% ipython --no-banner

In [1]: import numpy as np

In [2]: np.set_printoptions(precision=1, suppress=True, linewidth=200, floatmode="fixed")

In [3]: rd = lambda a: np.round(a, 1) + 0

In [4]: F = np.load("out0.npy")

In [5]: F
Out[5]: 
array([[ -3,  -3,  -3,  -3,  -3,  -3,  -3,  -3],
       [ -3,  -6,  -6,  -6,  -6,  -6,  -6,  -6],
       [ -3,  -6,  -9,  -9,  -9,  -9,  -9,  -9],
       [ -3,  -6,  -9, -12, -12, -12, -12, -12],
       [ -3,  -6,  -9, -12, -15, -15, -15, -15],
       [ -3,  -6,  -9, -12, -15, -18, -18, -18],
       [ -3,  -6,  -9, -12, -15, -18, -21, -21],
       [ -3,  -6,  -9, -12, -15, -18, -21, -24]])

In [6]: other = np.linalg.inv(F)

In [7]: rd(np.linalg.det(F) * other)
Out[7]: 
array([[-4374.0,  2187.0,     0.0,     0.0,     0.0,     0.0,     0.0,     0.0],
       [ 2187.0, -4374.0,  2187.0,     0.0,     0.0,     0.0,     0.0,     0.0],
       [    0.0,  2187.0, -4374.0,  2187.0,     0.0,     0.0,     0.0,     0.0],
       [    0.0,     0.0,  2187.0, -4374.0,  2187.0,     0.0,     0.0,     0.0],
       [    0.0,     0.0,     0.0,  2187.0, -4374.0,  2187.0,     0.0,     0.0],
       [    0.0,     0.0,     0.0,     0.0,  2187.0, -4374.0,  2187.0,     0.0],
       [    0.0,     0.0,     0.0,     0.0,     0.0,  2187.0, -4374.0,  2187.0],
       [    0.0,     0.0,     0.0,     0.0,     0.0,     0.0,  2187.0, -2187.0]])

In [8]: rd(np.linalg.slogdet(F)[0])
Out[8]: np.float64(1.0)

In [9]: print(rd(other))
[[-0.7  0.3  0.0  0.0  0.0  0.0  0.0  0.0]
 [ 0.3 -0.7  0.3  0.0  0.0  0.0  0.0  0.0]
 [ 0.0  0.3 -0.7  0.3  0.0  0.0  0.0  0.0]
 [ 0.0  0.0  0.3 -0.7  0.3  0.0  0.0  0.0]
 [ 0.0  0.0  0.0  0.3 -0.7  0.3  0.0  0.0]
 [ 0.0  0.0  0.0  0.0  0.3 -0.7  0.3  0.0]
 [ 0.0  0.0  0.0  0.0  0.0  0.3 -0.7  0.3]
 [ 0.0  0.0  0.0  0.0  0.0  0.0  0.3 -0.3]]

In [10]: rd(np.linalg.eigvalsh(F).min())
Out[10]: np.float64(-88.1)

In [11]: [round(float(np.linalg.det(F[:i, :i])), 2) + 0 for i in range(1, 9)]
Out[11]: [-3.0, 9.0, -27.0, 81.0, -243.0, 729.0, -2187.0, 6561.0]

In [12]: np.all(np.linalg.eigvalsh(F) > 0)
Out[12]: np.False_

In [13]: w, evecs = np.linalg.eigh(F)

In [14]: vec = np.array([2, 3, 4, -2, 3, -2, 2, 3])

In [15]: print(rd(evecs * np.abs(w) @ evecs.T))
[[ 3.0  3.0  3.0  3.0  3.0  3.0  3.0  3.0]
 [ 3.0  6.0  6.0  6.0  6.0  6.0  6.0  6.0]
 [ 3.0  6.0  9.0  9.0  9.0  9.0  9.0  9.0]
 [ 3.0  6.0  9.0 12.0 12.0 12.0 12.0 12.0]
 [ 3.0  6.0  9.0 12.0 15.0 15.0 15.0 15.0]
 [ 3.0  6.0  9.0 12.0 15.0 18.0 18.0 18.0]
 [ 3.0  6.0  9.0 12.0 15.0 18.0 21.0 21.0]
 [ 3.0  6.0  9.0 12.0 15.0 18.0 21.0 24.0]]

In [16]: U, sig, VT = np.linalg.svd(F, full_matrices=False)

In [17]: rd(np.abs(VT[0]))
Out[17]: array([0.1, 0.2, 0.3, 0.3, 0.4, 0.4, 0.5, 0.5])

In [18]: rd(np.cumsum(sig ** 2) / np.sum(sig ** 2))
Out[18]: array([1.0, 1.0, 1.0, 1.0, 1.0, 1.0, 1.0, 1.0])

In [19]: np.abs(U[:, 0]).round(6).argmax()
Out[19]: np.int64(7)

In [20]: rd(VT @ VT.T)
Out[20]: 
array([[1.0, 0.0, 0.0, 0.0, 0.0, 0.0, 0.0, 0.0],
       [0.0, 1.0, 0.0, 0.0, 0.0, 0.0, 0.0, 0.0],
       [0.0, 0.0, 1.0, 0.0, 0.0, 0.0, 0.0, 0.0],
       [0.0, 0.0, 0.0, 1.0, 0.0, 0.0, 0.0, 0.0],
       [0.0, 0.0, 0.0, 0.0, 1.0, 0.0, 0.0, 0.0],
       [0.0, 0.0, 0.0, 0.0, 0.0, 1.0, 0.0, 0.0],
       [0.0, 0.0, 0.0, 0.0, 0.0, 0.0, 1.0, 0.0],
       [0.0, 0.0, 0.0, 0.0, 0.0, 0.0, 0.0, 1.0]])

In [21]: rd(U.T @ U)
Out[21]: 
array([[1.0, 0.0, 0.0, 0.0, 0.0, 0.0, 0.0, 0.0],
       [0.0, 1.0, 0.0, 0.0, 0.0, 0.0, 0.0, 0.0],
       [0.0, 0.0, 1.0, 0.0, 0.0, 0.0, 0.0, 0.0],
       [0.0, 0.0, 0.0, 1.0, 0.0, 0.0, 0.0, 0.0],
       [0.0, 0.0, 0.0, 0.0, 1.0, 0.0, 0.0, 0.0],
       [0.0, 0.0, 0.0, 0.0, 0.0, 1.0, 0.0, 0.0],
       [0.0, 0.0, 0.0, 0.0, 0.0, 0.0, 1.0, 0.0],
       [0.0, 0.0, 0.0, 0.0, 0.0, 0.0, 0.0, 1.0]])

In [22]: print(rd(sig))
[88.1 10.0  3.8  2.1  1.4  1.0  0.9  0.8]

In [23]: vec = np.array([-4, -5, 1, -5, 3, -1, 5, 5])

In [24]: target = F @ vec

In [25]: b, lr = np.zeros(8), 1 / np.linalg.norm(F, 2) ** 2

In [26]: for i in range(3):
    ...:     b -= lr * F.T @ (F @ b - target)
    ...:     if i % 1 == 0: print(i, round(np.linalg.norm(F @ b - target), 1))
    ...: 
0 79.5
1 78.5
2 77.5

In [27]: rd(np.linalg.cond(F))
Out[27]: np.float64(113.5)

In [28]: rd(b)
Out[28]: array([0.2, 0.4, 0.6, 0.8, 1.1, 1.3, 1.4, 1.5])

In [29]: feats = np.load("arr.npy")

In [30]: rd(feats)
Out[30]: 
array([[-0.7,  0.4, -0.1, -0.6],
       [ 0.4, -0.4,  0.2, -0.8],
       [-0.4, -0.8, -0.4,  0.1],
       [-0.3, -0.3,  0.9,  0.1]])

In [31]: vec = np.array([3, 2, 0, -3])

In [32]: rd(feats @ np.eye(4)[0])
Out[32]: array([-0.7,  0.4, -0.4, -0.3])

In [33]: rd(feats @ np.ones(4))
Out[33]: array([-1.0, -0.6, -1.5,  0.4])

In [34]: np.sign((feats @ vec).round(6))
Out[34]: array([ 1.0,  1.0, -1.0, -1.0])

In [35]: rd(feats @ (2 * vec))
Out[35]: array([ 0.3,  5.9, -6.3, -3.7])

In [36]: (feats @ vec).argmax()
Out[36]: np.int64(1)

In [37]: np.linalg.norm(feats @ vec) <= np.linalg.norm(feats, 2) * np.linalg.norm(vec) + 1e-9
Out[37]: np.True_

In [38]: rd((feats * vec).sum(axis=1))
Out[38]: array([ 0.1,  2.9, -3.1, -1.9])

In [39]: rd(feats * vec)
Out[39]: 
array([[-2.2,  0.7,  0.0,  1.7],
       [ 1.2, -0.7,  0.0,  2.5],
       [-1.2, -1.6,  0.0, -0.3],
       [-1.0, -0.5,  0.0, -0.3]])

In [40]: rd(np.linalg.det(feats[::-1]))
Out[40]: np.float64(-1.0)

In [41]: rd(np.linalg.eigvals(feats).sum().real)
Out[41]: np.float64(-1.4)

In [42]: rd(np.linalg.pinv(feats))
Out[42]: 
array([[-0.7,  0.4, -0.4, -0.3],
       [ 0.4, -0.4, -0.8, -0.3],
       [-0.1,  0.2, -0.4,  0.9],
       [-0.6, -0.8,  0.1,  0.1]])

In [43]: print(rd(feats[:, 0] @ feats[:, 1]))
0.0

In [44]: rd(feats @ feats.T)
Out[44]: 
array([[1.0, 0.0, 0.0, 0.0],
       [0.0, 1.0, 0.0, 0.0],
       [0.0, 0.0, 1.0, 0.0],
       [0.0, 0.0, 0.0, 1.0]])

In [45]: U, sig, VT = np.linalg.svd(feats, full_matrices=False)

In [46]: rd(np.sqrt((sig ** 2).sum())), rd(np.linalg.norm(feats))
Out[46]: (np.float64(2.0), np.float64(2.0))

In [47]: U.shape, sig.shape, VT.shape
Out[47]: ((4, 4), (4,), (4, 4))

In [48]: rd(U.T @ feats @ VT.T)
Out[48]: 
array([[1.0, 0.0, 0.0, 0.0],
       [0.0, 1.0, 0.0, 0.0],
       [0.0, 0.0, 1.0, 0.0],
       [0.0, 0.0, 0.0, 1.0]])

In [49]: rd(VT @ VT.T)
Out[49]: 
array([[1.0, 0.0, 0.0, 0.0],
       [0.0, 1.0, 0.0, 0.0],
       [0.0, 0.0, 1.0, 0.0],
       [0.0, 0.0, 0.0, 1.0]])
